$ python3 -q
>>> import numpy as np
>>> np.set_printoptions(precision=1, suppress=True, linewidth=200)
>>> B = np.array([[-2, 1], [0, 0]])
>>> K = np.tile(B, (2, 2))
>>> print(K)
[[-2  1 -2  1]
 [ 0  0  0  0]
 [-2  1 -2  1]
 [ 0  0  0  0]]
>>> # rows 0 and 2 are equal
>>> print(K @ np.linalg.pinv(K) @ K)
[[-2.  1. -2.  1.]
 [ 0.  0.  0.  0.]
 [-2.  1. -2.  1.]
 [ 0.  0.  0.  0.]]
>>> print(np.allclose(K[:-1].T @ np.linalg.lstsq(K[:-1].T, K[-1])[0], K[-1]))
True
>>> print(np.linalg.lstsq(K[:-1].T, K[-1])[2])
1
>>> print(np.unique(K.round(6), axis=0).shape)
(2, 4)
>>> print(np.abs(np.diag(np.linalg.qr(K)[1])) > 1e-9)
[ True False False False]
>>> J = np.loadtxt("w.csv", delimiter=",")
>>> print(J)
[[ 1.  1.  1.  1.  1.  1.  1.  1.]
 [ 1. -1.  1. -1.  1. -1.  1. -1.]
 [ 1.  1. -1. -1. -1. -1.  1.  1.]]
>>> # columns 2 and 4 are equal
>>> print(J.reshape(-1, 2))
[[ 1.  1.]
 [ 1.  1.]
 [ 1.  1.]
 [ 1.  1.]
 [ 1. -1.]
 [ 1. -1.]
 [ 1. -1.]
 [ 1. -1.]
 [ 1.  1.]
 [-1. -1.]
 [-1. -1.]
 [ 1.  1.]]
>>> print(J.ravel(order="F"))
[ 1.  1.  1.  1. -1.  1.  1.  1. -1.  1. -1. -1.  1.  1. -1.  1. -1. -1.  1.  1.  1.  1. -1.  1.]
>>> blk = J.reshape(3, 2, -1)
>>> print(blk[:, 0])
[[ 1.  1.  1.  1.]
 [ 1. -1.  1. -1.]
 [ 1.  1. -1. -1.]]
>>> u = np.array([2, -2, -1])
>>> v = np.array([-1, -2, 1])
>>> X = np.outer(u, v)
>>> print(X)
[[-2 -4  2]
 [ 2  4 -2]
 [ 1  2 -1]]
>>> G = X.T @ X
>>> print(np.linalg.matrix_rank(G))
1
>>> print(np.allclose(G, G.T))
True
>>> print((X @ X.T).shape)
(3, 3)
>>> print(np.trace(G), (X ** 2).sum())
54 54
>>> print(G)
[[  9  18  -9]
 [ 18  36 -18]
 [ -9 -18   9]]
>>> O, _ = np.linalg.qr(np.array([[-0.5, 0.4, 0.0, 0.4],
...     [-2.8, 0.2, 1.3, -0.1],
...     [0.0, -0.9, -0.4, 1.1],
...     [-1.7, 2.2, -1.2, 0.2]]))
>>> vals = np.array([2, 3, 5, 1])
>>> M = O @ np.diag(vals) @ O.T
>>> print(M)
[[ 1.1  0.1 -0.3  0.1]
 [ 0.1  2.4 -0.4 -0.6]
 [-0.3 -0.4  4.6  0.7]
 [ 0.1 -0.6  0.7  3. ]]
>>> vals, vecs = np.linalg.eig(M)
>>> print(np.sort(np.linalg.eigvals(M.T)))
[1. 2. 3. 5.]
>>> print(np.round(np.prod(vals), 1))
30.0
>>> print(vals)
[5. 1. 3. 2.]
>>> feats = np.loadtxt("test11.csv", delimiter=",")
>>> print(feats)
[[ 2. -2.  3.  2.]
 [ 2.  2. -2.  3.]
 [ 3.  2.  2. -2.]
 [-2.  3.  2.  2.]]
>>> O, R = np.linalg.qr(feats)
>>> print(np.round(O.T @ O, 1) + 0)
[[1. 0. 0. 0.]
 [0. 1. 0. 0.]
 [0. 0. 1. 0.]
 [0. 0. 0. 1.]]
>>> print(np.trace(O @ O.T))
4.0
>>> print(O)
[[-0.4  0.4 -0.6  0.5]
 [-0.4 -0.4  0.5  0.6]
 [-0.7 -0.4 -0.3 -0.5]
 [ 0.4 -0.7 -0.5  0.3]]
>>> print(O.shape, R.shape)
(4, 4) (4, 4)
>>> print(R.round(1) + 0)
[[-4.6  0.  -0.9  0. ]
 [ 0.  -4.6  0.  -0.9]
 [ 0.   0.  -4.5  0. ]
 [ 0.   0.   0.   4.5]]
>>> W = np.array([[0, 0, 0, 1, 3], [3, 3, 3, 0, 2], [1, 0, 1, 3, 3], [1, 3, 0, 1, 0]])
>>> beta = np.array([1, -3, 3, 3, -3])
>>> H = np.maximum(feats @ W + beta, 0)
>>> print(np.linalg.matrix_rank(H))
4
>>> print((H > 0).astype(int))
[[0 0 0 1 1]
 [1 1 1 1 1]
 [1 0 1 1 1]
 [1 1 1 1 1]]
>>> print((H > 0).mean(axis=0))
[0.8 0.5 0.8 1.  1. ]
>>> Z = np.array([[3, 1], [5, 5], [5, 1], [1, 2], [4, 1]])
>>> print((H @ Z).round(6).argmax(axis=1))
[0 0 0 0]
>>> print(W @ Z)
[[13  5]
 [47 23]
 [23 11]
 [19 18]]
